$ python -q
>>> import numpy as np
>>> import numpy.linalg as la
>>> np.set_printoptions(suppress=True, linewidth=200)
>>> data = np.load("run11.npy")
>>> data
array([[18,  6,  9,  9, 15,  9],
       [ 6, 18, 17, 15, 11, 11],
       [ 9, 17, 18, 12, 11, 12],
       [ 9, 15, 12, 27, 15,  6],
       [15, 11, 11, 15, 18, 13],
       [ 9, 11, 12,  6, 13, 22]])
>>> vals, evecs = la.eigh(data)
>>> vec = np.array([3, -3, -5, -2, 4, -5])
>>> np.round(evecs * np.maximum(vals, 0) @ evecs.T, 1)
array([[18.,  6.,  9.,  9., 15.,  9.],
       [ 6., 18., 17., 15., 11., 11.],
       [ 9., 17., 18., 12., 11., 12.],
       [ 9., 15., 12., 27., 15.,  6.],
       [15., 11., 11., 15., 18., 13.],
       [ 9., 11., 12.,  6., 13., 22.]])
>>> vec @ data @ vec
np.int64(1840)
>>> np.round(evecs * np.abs(vals) @ evecs.T, 1)
array([[18.,  6.,  9.,  9., 15.,  9.],
       [ 6., 18., 17., 15., 11., 11.],
       [ 9., 17., 18., 12., 11., 12.],
       [ 9., 15., 12., 27., 15.,  6.],
       [15., 11., 11., 15., 18., 13.],
       [ 9., 11., 12.,  6., 13., 22.]])
>>> X = np.load("w.npy")
>>> X.round(1)
array([[-0.1, -1.4,  9.9],
       [ 1.8, -2.8,  9.4],
       [-6.2,  5.6, -5.6],
       [ 7.3, -6.1,  3.1],
       [ 3.7, -1.6, -9.1],
       [-7.6,  6.2, -1.8],
       [-7.3,  6.1, -3. ],
       [-5.8,  5.4, -6.1],
       [ 1.9, -2.8,  9.4],
       [-2.4,  3.2, -9.2],
       [-2.8,  0.8,  9.6],
       [-7.9,  6.2, -0.3],
       [-0.8,  2. , -9.8],
       [ 7.8, -6.2,  1.1],
       [-3.1,  3.7, -8.8]])
>>> dist = la.norm(X[:, None] - X[None], axis=-1)
>>> la.matrix_rank(dist ** 2)
np.int64(3)
>>> dist.shape
(15, 15)
>>> print(np.flatnonzero(dist[9] < dist.mean() / 2))
[ 2  7  9 12 14]
>>> np.round(la.norm(X, axis=1), 1)
array([10., 10., 10., 10., 10., 10., 10., 10., 10., 10., 10., 10., 10., 10., 10.])
>>> print(np.round(la.norm(X - X.mean(axis=0), axis=1), 1))
[11.  11.4  8.  12.  10.2  8.   8.   8.1 11.4  8.7 10.4  8.1  9.1 12.   8.6]
>>> dist[9].round(6).argsort(kind="stable")[:4]
array([ 9, 14, 12,  7])
>>> dist[:5, :5].round(1)
array([[ 0. ,  2.4, 18. , 11.1, 19.4],
       [ 2.4,  0. , 18.9,  9. , 18.7],
       [18. , 18.9,  0. , 19.8, 12.7],
       [11.1,  9. , 19.8,  0. , 13.5],
       [19.4, 18.7, 12.7, 13.5,  0. ]])
>>> rng = np.random.default_rng(27334)
>>> A2 = data + rng.integers(-2, 3, (6, 5)) @ rng.integers(-2, 3, (5, 6))
>>> A2
array([[19,  7, 11,  6, 17,  6],
       [ 4, 18, 25, 19, 23, 17],
       [ 5, 18, 14,  7,  3, 13],
       [11, 16,  8, 24, 11,  2],
       [16,  9, 12, 22, 24, 15],
       [ 7,  8, 18, 17, 25, 30]])
>>> np.round(la.svd(A2 - data, compute_uv=False), 1) + 0
array([28.7,  8.2,  7.5,  1.5,  0.9,  0. ])
>>> la.matrix_rank(A2 - data, tol=1e-8)
np.int64(5)
>>> A2 - data
array([[ 1,  1,  2, -3,  2, -3],
       [-2,  0,  8,  4, 12,  6],
       [-4,  1, -4, -5, -8,  1],
       [ 2,  1, -4, -3, -4, -4],
       [ 1, -2,  1,  7,  6,  2],
       [-2, -3,  6, 11, 12,  8]])
>>> U, s, VT = la.svd(X)
>>> evecs = VT[:(s > 1e-8).sum()]
>>> vec = X[14] + 4 * X[2] + rng.integers(2) * np.eye(3)[2]
>>> vec.round(1)
array([-27.7,  26. , -30. ])
>>> np.round(evecs.T @ evecs, 1)
array([[ 0.6, -0.5, -0.1],
       [-0.5,  0.4, -0.1],
       [-0.1, -0.1,  1. ]])
>>> U, s, VT = la.svd(X)
>>> s.round(1) + 0
array([32.3, 21.4,  0. ])
>>> A2 = U[:, :2] @ np.diag(s[:2]) @ VT[:2]
>>> round(float(la.norm(X - A2) / la.norm(X)), 1)
0.0
>>> print(round(float(la.norm(X - A2, 2)), 1), np.round(s[2], 1))
0.0 0.0
>>> print(la.matrix_rank(X, rtol=0.05))
2
>>> np.round(np.abs(X - A2).max(), 1)
np.float64(0.0)
>>> la.matrix_rank(A2)
np.int64(2)
>>> r = la.matrix_rank(X)
>>> r
np.int64(2)
>>> ns = la.svd(X)[2][r:].T
>>> np.allclose(X @ ns, 0)
True
>>> print(ns.shape)
(3, 1)
>>> K = np.loadtxt("a.csv", delimiter=",")
>>> print(K)
[[ 0.  2. -2.  2.  0.  2.  1.]
 [ 0.  0. -3.  2.  0.  3. -2.]
 [-3. -3. -2.  0.  0.  2.  2.]
 [ 1.  2.  1. -1.  0.  2.  2.]
 [-1. -3. -1. -3. -3. -2. -1.]
 [ 0.  2.  4. -2.  0. -4.  5.]]
>>> la.matrix_rank(K, rtol=0.1)
np.int64(5)
>>> print(np.argsort(-la.norm(K, axis=0).round(6), kind="stable")[:3])
[5 6 2]
>>> la.cond(K) > 100
np.True_
>>> round(la.norm(K, 2) / la.norm(K), 1)
np.float64(0.7)
>>> print([round(float(x), 1) for x in la.svd(K, compute_uv=False)[:3]])
[9.8, 7.1, 5.1]
>>> r = la.matrix_rank(K)
>>> r
np.int64(5)
>>> ns = la.svd(K)[2][r:].T
>>> np.round(K @ ns, 1) + 0
array([[0., 0.],
       [0., 0.],
       [0., 0.],
       [0., 0.],
       [0., 0.],
       [0., 0.]])
>>> la.matrix_rank(K.T @ K), la.matrix_rank(K @ K.T)
(np.int64(5), np.int64(5))
>>> [int(la.matrix_rank(K[:, :j + 1])) for j in range(7)]
[1, 2, 3, 4, 5, 5, 5]
>>> U, s, VT = la.svd(K)
>>> s.round(1) + 0
array([9.8, 7.1, 5.1, 2.8, 2.2, 0. ])
>>> A2 = U[:, :5] @ np.diag(s[:5]) @ VT[:5]
>>> round(np.abs(K - A2).max(), 1)
np.float64(0.0)
>>> round(float(la.norm(K - A2, 2)), 1), round(s[5], 1)
(0.0, np.float64(0.0))
>>> A2.round(1) + 0
array([[ 0.,  2., -2.,  2.,  0.,  2.,  1.],
       [ 0.,  0., -3.,  2.,  0.,  3., -2.],
       [-3., -3., -2.,  0.,  0.,  2.,  2.],
       [ 1.,  2.,  1., -1.,  0.,  2.,  2.],
       [-1., -3., -1., -3., -3., -2., -1.],
       [ 0.,  2.,  4., -2.,  0., -4.,  5.]])
>>> round(float(la.norm(K - A2) / la.norm(K)), 1)
0.0
>>> M = 2 * np.eye(8) + np.ones((8, 8))
>>> M
array([[3., 1., 1., 1., 1., 1., 1., 1.],
       [1., 3., 1., 1., 1., 1., 1., 1.],
       [1., 1., 3., 1., 1., 1., 1., 1.],
       [1., 1., 1., 3., 1., 1., 1., 1.],
       [1., 1., 1., 1., 3., 1., 1., 1.],
       [1., 1., 1., 1., 1., 3., 1., 1.],
       [1., 1., 1., 1., 1., 1., 3., 1.],
       [1., 1., 1., 1., 1., 1., 1., 3.]])
>>> # symmetric
>>> vec = np.array([-1, -5, -3, -3, 4, -2, 2, -5])
>>> target = M @ vec
>>> beta, lr = np.zeros(8), 1 / la.norm(M, 2) ** 2
>>> for i in range(50):
...     beta -= lr * M.T @ (M @ beta - target)
...     if i % 10 == 0: print(i, round(la.norm(M @ beta - target), 1))
... 
0 16.3
10 10.8
20 7.2
30 4.8
40 3.2
>>> print(np.round(la.cond(M), 1))
5.0
>>> A2 = M + rng.integers(-2, 3, (8, 1)) @ rng.integers(-2, 3, (1, 8))
>>> A2
array([[ 3.,  1.,  1.,  1.,  1.,  1.,  1.,  1.],
       [ 2.,  2.,  2.,  1.,  0.,  1., -1.,  0.],
       [-1.,  3.,  1.,  1.,  3.,  1.,  5.,  3.],
       [ 3., -1.,  3.,  3., -1.,  1., -3., -1.],
       [ 3., -1.,  3.,  1.,  1.,  1., -3., -1.],
       [ 3., -1.,  3.,  1., -1.,  3., -3., -1.],
       [-1.,  3., -1.,  1.,  3.,  1.,  7.,  3.],
       [ 1.,  1.,  1.,  1.,  1.,  1.,  1.,  3.]])
>>> print(np.round(la.svd(A2 - M, compute_uv=False), 1) + 0)
[13.7  0.   0.   0.   0.   0.   0.   0. ]
>>> print(np.abs(A2 - M).sum(axis=1))
[ 0.  7. 14. 14. 14. 14. 14.  0.]
>>> print(la.matrix_rank(A2 - M, tol=1e-8))
1
>>> vec = np.array([2, 2, 2, 0, 1, 0, -1, -1])
>>> target = A2 @ vec
>>> target
array([ 9., 13.,  1., 13., 15., 13., -5.,  3.])
>>> np.round(la.solve(A2, A2[:, 2]), 1) + 0
array([0., 0., 1., 0., 0., 0., 0., 0.])
>>> np.round(la.solve(A2.T, A2[3]), 1) + 0
array([0., 0., 0., 1., 0., 0., 0., 0.])
>>> np.round(la.solve(A2, target + A2[:, 7]), 1) + 0
array([ 2.,  2.,  2.,  0.,  1.,  0., -1.,  0.])
>>> E = np.load("dump.npy")
>>> E
array([[ 0,  0, -1, -1,  0],
       [ 2, -1, -2, -2,  2],
       [ 2, -2,  0, -2, -1],
       [ 2,  1,  2,  0, -1],
       [ 0,  1,  0,  0,  2]])
>>> z = rng.permutation(6)
>>> z
array([3, 0, 5, 1, 2, 4])
>>> A2 = data[z][:, z]
>>> round(float(la.det(A2)), 1), round(float(la.det(data[z])), 1)
(0.0, 0.0)
>>> np.round(np.sort(np.abs(la.eigvals(A2))), 1) + 0
array([ 0. ,  1.2,  7.3, 15.8, 19. , 77.7])
>>> np.trace(A2)
np.int64(121)
>>> np.round(la.norm(E[4], 1), 1), np.round(la.norm(E[4], np.inf), 1)
(np.float64(3.0), np.float64(2.0))
>>> np.round(la.norm(E, axis=0), 1)
array([3.5, 2.6, 3. , 3. , 3.2])
>>> np.round(la.norm(E) ** 2 / la.norm(E, 2) ** 2, 1)
np.float64(1.9)
>>> E[4] @ E[2]
np.int64(-4)
>>> print(round(la.norm(E[4] - E[2]), 1))
5.1
>>> round(float(la.norm(E, 1)), 1), round(float(la.norm(E, np.inf)), 1)
(6.0, 9.0)
>>> round(la.norm(E, "nuc"), 1)
np.float64(12.8)
>>> np.round(la.norm(E, 2), 1)
np.float64(4.9)
